% python3 -q
>>> import numpy as np
>>> np.set_printoptions(precision=3, suppress=True, linewidth=120)
>>> rd = lambda a: np.round(a, 3) + 0
>>> J = np.loadtxt("m.csv", delimiter=",")
>>> J
array([[-0.6  ,  2.   ,  1.8  ,  0.6  ,  1.9  ],
       [ 1.   , -0.9  , -0.1  ,  0.1  ,  0.1  ],
       [ 0.3  , -0.4  ,  1.1  ,  1.1  ,  0.9  ],
       [-0.6  , -0.2  , -2.1  ,  0.   ,  0.5  ],
       [-1.6  , -0.1  ,  0.2  , -0.4  , -0.8  ],
       [ 0.   ,  0.1  ,  2.2  ,  0.4  ,  0.9  ],
       [-1.634, -0.053,  0.185, -0.397, -0.781]])
>>> Q, r_ = np.linalg.qr(J)
>>> rd(np.abs(np.diag(r_)))
array([2.653, 2.132, 3.255, 1.048, 0.857])
>>> rd(Q.T @ Q)
array([[1., 0., 0., 0., 0.],
       [0., 1., 0., 0., 0.],
       [0., 0., 1., 0., 0.],
       [0., 0., 0., 1., 0.],
       [0., 0., 0., 0., 1.]])
>>> Q.shape, r_.shape
((7, 5), (5, 5))
>>> x = np.array([-2, 1, 0, 1, 2])
>>> np.linalg.norm(J @ x) <= np.linalg.norm(J, 2) * np.linalg.norm(x) + 1e-9
np.True_
>>> (J @ x).argmax()
np.int64(0)
>>> rd(np.einsum("ij,j->i", J, x))
array([ 7.6  , -2.6  ,  1.9  ,  2.   ,  1.1  ,  2.3  ,  1.256])
>>> J @ np.eye(5)[2]
array([ 1.8  , -0.1  ,  1.1  , -2.1  ,  0.2  ,  2.2  ,  0.185])
>>> np.sign((J @ x).round(6))
array([ 1., -1.,  1.,  1.,  1.,  1.,  1.])
>>> rd((J * x).sum(axis=1))
array([ 7.6  , -2.6  ,  1.9  ,  2.   ,  1.1  ,  2.3  ,  1.256])
>>> J * x
array([[ 1.2  ,  2.   ,  0.   ,  0.6  ,  3.8  ],
       [-2.   , -0.9  , -0.   ,  0.1  ,  0.2  ],
       [-0.6  , -0.4  ,  0.   ,  1.1  ,  1.8  ],
       [ 1.2  , -0.2  , -0.   ,  0.   ,  1.   ],
       [ 3.2  , -0.1  ,  0.   , -0.4  , -1.6  ],
       [-0.   ,  0.1  ,  0.   ,  0.4  ,  1.8  ],
       [ 3.268, -0.053,  0.   , -0.397, -1.562]])
>>> other = np.c_[J[:, :4] @ np.array([[2, 3, -1, 1], [2, 0, -1, -1], [-3, 3, 0, -1], [3, 1, 3, -2]]), np.array([-5, -3, -2, 4, 1, -5, -3])]
>>> rd(other)
array([[-0.8  ,  4.2  ,  0.4  , -5.6  , -5.   ],
       [ 0.8  ,  2.8  ,  0.2  ,  1.8  , -3.   ],
       [-0.2  ,  5.3  ,  3.4  , -2.6  , -2.   ],
       [ 4.7  , -8.1  ,  0.8  ,  1.7  ,  4.   ],
       [-5.2  , -4.6  ,  0.5  , -0.9  ,  1.   ],
       [-5.2  ,  7.   ,  1.1  , -3.1  , -5.   ],
       [-5.12 , -4.744,  0.496, -0.972, -3.   ]])
>>> np.linalg.matrix_rank(np.c_[J, other])
np.int64(6)
>>> np.linalg.matrix_rank(other)
np.int64(5)
>>> rd(np.linalg.norm(np.linalg.qr(J)[0].T @ other, axis=0) ** 2 / ((other ** 2).sum(axis=0) + 1e-12))
array([1.   , 1.   , 1.   , 1.   , 0.819])
>>> Q, V = np.linalg.qr(J[:, :3])[0], np.linalg.qr(J[:, 3:])[0]
>>> sig = np.linalg.svd(Q.T @ V, compute_uv=False)
>>> rd(np.degrees(np.arccos(sig.clip(0, 1))))
array([36.333, 48.657])
>>> rd(sig)
array([0.806, 0.661])
>>> (sig > 0.9).sum()
np.int64(0)
>>> r0 = np.array([-4, -1, -3, 4])
>>> E = -3 * np.eye(4) + np.outer(r0, r0)
>>> E
array([[ 13.,   4.,  12., -16.],
       [  4.,  -2.,   3.,  -4.],
       [ 12.,   3.,   6., -12.],
       [-16.,  -4., -12.,  13.]])
>>> rd(np.linalg.eigvals(E))
array([39., -3., -3., -3.])
>>> np.kron(np.eye(2, dtype=int), E)
array([[ 13.,   4.,  12., -16.,   0.,   0.,   0.,  -0.],
       [  4.,  -2.,   3.,  -4.,   0.,  -0.,   0.,  -0.],
       [ 12.,   3.,   6., -12.,   0.,   0.,   0.,  -0.],
       [-16.,  -4., -12.,  13.,  -0.,  -0.,  -0.,   0.],
       [  0.,   0.,   0.,  -0.,  13.,   4.,  12., -16.],
       [  0.,  -0.,   0.,  -0.,   4.,  -2.,   3.,  -4.],
       [  0.,   0.,   0.,  -0.,  12.,   3.,   6., -12.],
       [ -0.,  -0.,  -0.,   0., -16.,  -4., -12.,  13.]])
>>> rd(np.linalg.det(E[::-1]))
np.float64(-1053.0)
>>> rd(np.linalg.eigvals(E).sum().real)
np.float64(30.0)
>>> np.einsum("ii->", E)
np.float64(30.0)
>>> rd(np.poly(E))
array([    1.,   -30.,  -324., -1026., -1053.])
>>> rd(np.linalg.det(E.T))
np.float64(-1053.0)
>>> rd(np.linalg.det(2 * E)), rd(np.linalg.det(E))
(np.float64(-16848.0), np.float64(-1053.0))
>>> np.einsum("ij,ji->", E, E)
np.float64(1548.0)
>>> rd(np.linalg.eigvalsh(E).min())
np.float64(-3.0)
>>> np.all(np.linalg.eigvalsh(E) > 0)
np.False_
>>> [round(float(np.linalg.det(E[:i, :i])), 2) + 0 for i in range(1, 5)]
[13.0, -42.0, 207.0, -1053.0]
>>> m1 = np.load("run1.npy")
>>> m1
array([[ 4, -2,  4],
       [-2,  2, -1],
       [ 4, -1,  5]])
>>> w, V = np.linalg.eigh(m1)
>>> rd(np.abs(V[:, -1]))
array([0.655, 0.282, 0.701])
>>> rd(np.linalg.eigvalsh(m1 @ m1))
array([ 0.   ,  3.459, 83.541])
>>> rd(w.sum()), np.trace(m1)
(np.float64(11.0), np.int64(11))
>>> rd(np.linalg.eigvalsh(m1 + -1 * np.eye(3)))
array([-1.  ,  0.86,  8.14])
>>> rd(np.linalg.svd(m1, compute_uv=False))
array([9.14, 1.86, 0.  ])
>>> np.abs(V[:, -1]).round(6).argmax()
np.int64(2)
>>> w, V = np.linalg.eigh(m1)
>>> x = np.array([3, 3, 0])
>>> np.abs(m1).sum(axis=1).max(), rd(np.abs(w).max())
(np.int64(10), np.float64(9.14))
>>> rd(V * np.maximum(w, 0) @ V.T)
array([[ 4., -2.,  4.],
       [-2.,  2., -1.],
       [ 4., -1.,  5.]])
>>> (np.sign(V[:, -1].round(6)) == np.sign(V[0, -1].round(6))).astype(int)
array([1, 0, 1])
>>> feats = np.load("layer0.npy")
>>> feats
array([[ 29.,   0.,  15.,  25.,   5.,  25., -25.,  15.],
       [  0.,   4.,   0.,   0.,   0.,   0.,   0.,   0.],
       [ 15.,   0.,  13.,  15.,   3.,  15., -15.,   9.],
       [ 25.,   0.,  15.,  29.,   5.,  25., -25.,  15.],
       [  5.,   0.,   3.,   5.,   5.,   5.,  -5.,   3.],
       [ 25.,   0.,  15.,  25.,   5.,  29., -25.,  15.],
       [-25.,   0., -15., -25.,  -5., -25.,  29., -15.],
       [ 15.,   0.,   9.,  15.,   3.,  15., -15.,  13.]])
>>> # 2 groups of indices that never mix
>>> Q, r_ = np.linalg.qr(feats)
>>> rd(abs(r_[0, 0])), rd(np.linalg.norm(feats[:, 0]))
(np.float64(56.489), np.float64(56.489))
>>> rd(np.abs(np.diag(r_)))
array([56.489,  4.   ,  4.662,  5.265,  4.034,  4.759,  4.55 ,  4.16 ])
>>> arr = np.load("arr.npy")
>>> arr
array([[ 4.905, -2.14 ,  7.049, -3.15 ,  1.947, -8.08 ],
       [ 5.095, -2.051,  6.962, -3.008,  1.87 , -7.829],
       [ 4.957, -1.786,  7.091, -3.003,  1.916, -8.004],
       [ 4.966, -1.974,  7.069, -3.08 ,  2.089, -8.044],
       [ 4.893, -2.054,  6.91 , -2.959,  2.038, -8.009],
       [ 5.022, -2.022,  6.771, -3.02 ,  1.86 , -7.995],
       [ 4.994, -1.831,  7.136, -3.087,  1.839, -7.969],
       [ 5.107, -2.081,  6.983, -2.875,  2.215, -8.026],
       [ 6.071,  0.032,  6.812, -1.014,  7.124,  4.978],
       [ 5.793, -0.186,  7.231, -1.055,  6.869,  5.065],
       [ 5.917,  0.003,  6.977, -1.125,  7.073,  4.965],
       [ 5.968,  0.013,  7.015, -0.942,  7.08 ,  4.915],
       [ 5.596, -0.081,  6.943, -1.076,  6.95 ,  4.972],
       [ 5.948, -0.022,  7.016, -1.121,  7.039,  4.998],
       [ 6.032, -0.107,  6.981, -0.96 ,  7.016,  4.89 ],
       [ 6.041,  0.013,  6.988, -1.055,  7.011,  5.086],
       [ 8.947, -8.162, -7.892, -9.099, -7.082, -8.2  ],
       [ 9.205, -8.016, -7.993, -8.824, -7.044, -7.926],
       [ 9.196, -7.967, -8.067, -8.869, -6.931, -7.899],
       [ 9.086, -8.092, -7.963, -9.041, -6.985, -7.88 ],
       [ 9.068, -7.908, -8.052, -8.881, -7.071, -8.153],
       [ 8.958, -8.189, -7.884, -8.982, -6.931, -8.015],
       [ 8.96 , -8.049, -8.173, -9.058, -6.835, -7.896],
       [ 8.97 , -8.143, -7.987, -9.119, -6.971, -7.959]])
>>> x = np.array([1, 0, 1, 1, -1, -1])
>>> y = arr @ x
>>> beta, lr = np.zeros(6), 1 / np.linalg.norm(arr, 2) ** 2
>>> for i in range(15):
...     beta -= lr * arr.T @ (arr @ beta - y)
...     if i % 5 == 0: print(i, round(np.linalg.norm(arr @ beta - y), 3))
... 
0 24.823
5 9.273
10 4.432
>>> rd(np.linalg.cond(arr))
np.float64(158.786)
>>> rd(beta)
array([ 0.175, -0.108,  0.624, -0.169,  0.013, -1.053])
>>> K = np.load("w.npy")
>>> K
array([[ 1.085, -0.143, -0.382, -0.26 , -0.607, -1.457],
       [-0.143, -0.706,  0.55 ,  1.196, -0.358, -0.556],
       [-0.382,  0.55 , -0.274,  1.477,  0.144, -0.206],
       [-0.26 ,  1.196,  1.477,  0.794,  0.885, -1.307],
       [-0.607, -0.358,  0.144,  0.885, -2.461, -0.238],
       [-1.457, -0.556, -0.206, -1.307, -0.238, -0.438]])
>>> theta = np.radians(135)
>>> r_ = np.eye(6)
>>> r_[5, 5] = r_[4, 4] = np.cos(theta)
>>> r_[5, 4], r_[4, 5] = -np.sin(theta), np.sin(theta)
>>> rd(r_)
array([[ 1.   ,  0.   ,  0.   ,  0.   ,  0.   ,  0.   ],
       [ 0.   ,  1.   ,  0.   ,  0.   ,  0.   ,  0.   ],
       [ 0.   ,  0.   ,  1.   ,  0.   ,  0.   ,  0.   ],
       [ 0.   ,  0.   ,  0.   ,  1.   ,  0.   ,  0.   ],
       [ 0.   ,  0.   ,  0.   ,  0.   , -0.707,  0.707],
       [ 0.   ,  0.   ,  0.   ,  0.   , -0.707, -0.707]])
>>> other = K @ r_.T
>>> rd(other)
array([[ 1.085, -0.143, -0.382, -0.26 , -0.601,  1.459],
       [-0.143, -0.706,  0.55 ,  1.196, -0.14 ,  0.646],
       [-0.382,  0.55 , -0.274,  1.477, -0.247,  0.044],
       [-0.26 ,  1.196,  1.477,  0.794, -1.55 ,  0.298],
       [-0.607, -0.358,  0.144,  0.885,  1.572,  1.908],
       [-1.457, -0.556, -0.206, -1.307, -0.141,  0.478]])
>>> np.allclose(np.linalg.norm(K, axis=1), np.linalg.norm(other, axis=1))
True
>>> gram = other.T @ other
>>> rd(np.trace(gram)), rd((other ** 2).sum())
(np.float64(28.006), np.float64(28.006))
>>> np.allclose(gram, gram.T)
True
>>> rd(np.diag(gram))
array([3.902, 2.689, 2.768, 6.801, 5.335, 6.509])
>>> rd(np.linalg.eigvalsh(gram)[::-1])
array([9.002, 9.   , 4.001, 4.001, 1.001, 1.   ])
>>> rd(np.linalg.svd(other, compute_uv=False) ** 2)
array([9.002, 9.   , 4.001, 4.001, 1.001, 1.   ])
>>> rd(np.linalg.eigvalsh(K).min())
np.float64(-3.0)
>>> U, sig, Vt = np.linalg.svd(K, full_matrices=False)
>>> rd(sig)
array([3., 3., 2., 2., 1., 1.])
>>> rd(np.cumsum(sig ** 2) / np.sum(sig ** 2))
array([0.321, 0.643, 0.786, 0.929, 0.964, 1.   ])
>>> rd(np.sqrt((sig ** 2).sum())), rd(np.linalg.norm(K))
(np.float64(5.292), np.float64(5.292))
>>> t3 = np.stack([K, 5 * K, K[::-1]])
>>> rd(np.linalg.det(t3))
array([    36.031, 562976.758,    -36.031])
>>> np.linalg.matrix_rank(t3.reshape(3, -1))
np.int64(2)
>>> data = np.load("x.npy")
>>> data
array([[2., 1., 0., 0., 0., 0., 0.],
       [0., 2., 1., 0., 0., 0., 0.],
       [0., 0., 2., 1., 0., 0., 0.],
       [0., 0., 0., 2., 1., 0., 0.],
       [0., 0., 0., 0., 2., 1., 0.],
       [0., 0., 0., 0., 0., 2., 1.],
       [0., 0., 0., 0., 0., 0., 2.]])
>>> # triangular
>>> Q, V = np.linalg.qr(data[:, :2])[0], np.linalg.qr(data[:, 2:])[0]
>>> sig = np.linalg.svd(Q.T @ V, compute_uv=False)
>>> (sig > 0.9).sum()
np.int64(0)
>>> rd(np.linalg.norm(Q @ Q.T - V @ V.T, 2))
np.float64(1.0)
>>> def softmax(z):
...     e = np.exp(z - z.max(axis=-1, keepdims=True))
...     return e / e.sum(axis=-1, keepdims=True)
... 
>>> rd(softmax(data).sum(axis=1))
array([1., 1., 1., 1., 1., 1., 1.])
>>> rd(softmax(data[6]))
array([0.075, 0.075, 0.075, 0.075, 0.075, 0.075, 0.552])
>>> scores = data @ data.T / np.sqrt(7)
>>> rd(softmax(scores)[6] @ data)
array([0.171, 0.257, 0.257, 0.257, 0.257, 0.451, 0.96 ])
>>> rng = np.random.default_rng(8208)
>>> labels = rng.permutation(7)
>>> labels
array([2, 3, 6, 0, 4, 1, 5])
>>> other = data[labels][:, labels]
>>> np.trace(other)
np.float64(14.0)
>>> rd(np.linalg.det(other)), rd(np.linalg.det(data[labels]))
(np.float64(128.0), np.float64(-128.0))
>>> other
array([[2., 1., 0., 0., 0., 0., 0.],
       [0., 2., 0., 0., 1., 0., 0.],
       [0., 0., 2., 0., 0., 0., 0.],
       [0., 0., 0., 2., 0., 1., 0.],
       [0., 0., 0., 0., 2., 0., 1.],
       [1., 0., 0., 0., 0., 2., 0.],
       [0., 0., 1., 0., 0., 0., 2.]])
>>> np.allclose(other, data)
False
>>> rd(np.sort(np.abs(np.linalg.eigvals(other))))
array([2., 2., 2., 2., 2., 2., 2.])
